$ python3 -q
>>> import numpy as np
>>> np.set_printoptions(suppress=True, linewidth=200)
>>> E = np.loadtxt("block8.csv", delimiter=",")
>>> E
array([[ 0.562, -2.701, -4.033, -1.06 ],
       [ 4.378, -1.782, -0.6  ,  1.515],
       [-0.148,  0.418, -0.545,  4.95 ],
       [-1.941,  0.664,  2.295, -3.94 ],
       [ 2.186, -4.24 , -0.505, -1.411],
       [ 0.412, -1.574,  4.621,  0.998],
       [-1.393,  4.186, -0.987, -2.135],
       [ 3.85 ,  1.359, -2.865, -0.354],
       [ 2.297, -1.526, -4.147, -0.443],
       [-3.609,  0.014,  0.208,  3.455],
       [-2.639,  2.75 ,  2.724, -1.747],
       [-0.294,  1.909,  3.341, -3.179],
       [ 2.191,  0.445, -2.505, -3.705],
       [ 0.622,  1.81 ,  4.475,  1.143],
       [ 2.465,  1.43 ,  3.307, -2.438],
       [-2.54 ,  4.058, -1.159,  0.859],
       [-2.099, -2.183,  3.911,  0.731],
       [-2.749,  0.034,  3.314, -2.542],
       [ 0.973, -3.729, -2.97 , -1.154]])
>>> rng = np.random.default_rng(59)
>>> lab = rng.permutation(4)
>>> Y = E[:, lab] * rng.choice([-1, 1], 4)
>>> Y
array([[-4.033, -1.06 , -0.562, -2.701],
       [-0.6  ,  1.515, -4.378, -1.782],
       [-0.545,  4.95 ,  0.148,  0.418],
       [ 2.295, -3.94 ,  1.941,  0.664],
       [-0.505, -1.411, -2.186, -4.24 ],
       [ 4.621,  0.998, -0.412, -1.574],
       [-0.987, -2.135,  1.393,  4.186],
       [-2.865, -0.354, -3.85 ,  1.359],
       [-4.147, -0.443, -2.297, -1.526],
       [ 0.208,  3.455,  3.609,  0.014],
       [ 2.724, -1.747,  2.639,  2.75 ],
       [ 3.341, -3.179,  0.294,  1.909],
       [-2.505, -3.705, -2.191,  0.445],
       [ 4.475,  1.143, -0.622,  1.81 ],
       [ 3.307, -2.438, -2.465,  1.43 ],
       [-1.159,  0.859,  2.54 ,  4.058],
       [ 3.911,  0.731,  2.099, -2.183],
       [ 3.314, -2.542,  2.749,  0.034],
       [-2.97 , -1.154, -0.973, -3.729]])
>>> left, _, Vh = np.linalg.svd(E.T @ Y)
>>> lab
array([2, 3, 0, 1])
>>> np.round(np.linalg.lstsq(E, Y)[0], 3) + 0
array([[ 0.,  0., -1.,  0.],
       [ 0.,  0.,  0.,  1.],
       [ 1.,  0.,  0.,  0.],
       [ 0.,  1.,  0.,  0.]])
